$ python -q
>>> import numpy as np
>>> np.set_printoptions(precision=3, suppress=True, linewidth=140)
>>> mat = np.loadtxt("run8.csv", delimiter=",")
>>> mat
array([[5., 3., 5., 5.],
       [3., 5., 3., 5.],
       [5., 3., 5., 3.],
       [5., 5., 3., 5.]])
>>> O = mat.astype(float).copy()
>>> for j in range(4):
...     O[:, j] -= O[:, :j] @ (O[:, :j].T @ O[:, j])
...     O[:, j] /= np.linalg.norm(O[:, j])
... 
>>> O.round(3) + 0
array([[ 0.546, -0.375,  0.248,  0.707],
       [ 0.327,  0.804,  0.496,  0.   ],
       [ 0.546, -0.375,  0.248, -0.707],
       [ 0.546,  0.268, -0.794,  0.   ]])
>>> np.round(O.T @ mat, 3) + 0
array([[ 9.165,  7.638,  8.074,  8.729],
       [ 0.   ,  3.109, -0.536,  2.359],
       [ 0.   ,  0.   ,  1.588,  0.496],
       [ 0.   ,  0.   ,  0.   ,  1.414]])
>>> ev, V = np.linalg.eigh(mat)
>>> np.round(V.T @ V, 3) + 0
array([[1., 0., 0., 0.],
       [0., 1., 0., 0.],
       [0., 0., 1., 0.],
       [0., 0., 0., 1.]])
>>> np.abs(V[:, -1]).round(6).argmax()
np.int64(0)
>>> (ev > 1e-8).sum(), (ev < -1e-8).sum()
(np.int64(3), np.int64(1))
>>> np.abs(V[:, -1])
array([0.53 , 0.468, 0.468, 0.53 ])
>>> ev
array([-1.236,  0.938,  3.236, 17.062])
>>> round(ev.sum(), 3), np.trace(mat)
(np.float64(20.0), np.float64(20.0))
>>> np.kron(np.eye(2, dtype=int), mat)
array([[5., 3., 5., 5., 0., 0., 0., 0.],
       [3., 5., 3., 5., 0., 0., 0., 0.],
       [5., 3., 5., 3., 0., 0., 0., 0.],
       [5., 5., 3., 5., 0., 0., 0., 0.],
       [0., 0., 0., 0., 5., 3., 5., 5.],
       [0., 0., 0., 0., 3., 5., 3., 5.],
       [0., 0., 0., 0., 5., 3., 5., 3.],
       [0., 0., 0., 0., 5., 5., 3., 5.]])
>>> round(np.linalg.det(2 * mat), 3), np.round(np.linalg.det(mat), 3)
(np.float64(-1024.0), np.float64(-64.0))
>>> np.round(np.linalg.det(mat.T), 3)
np.float64(-64.0)
>>> np.einsum("ii->", mat)
np.float64(20.0)
>>> round(np.linalg.eigvals(mat).sum().real, 3)
np.float64(20.0)
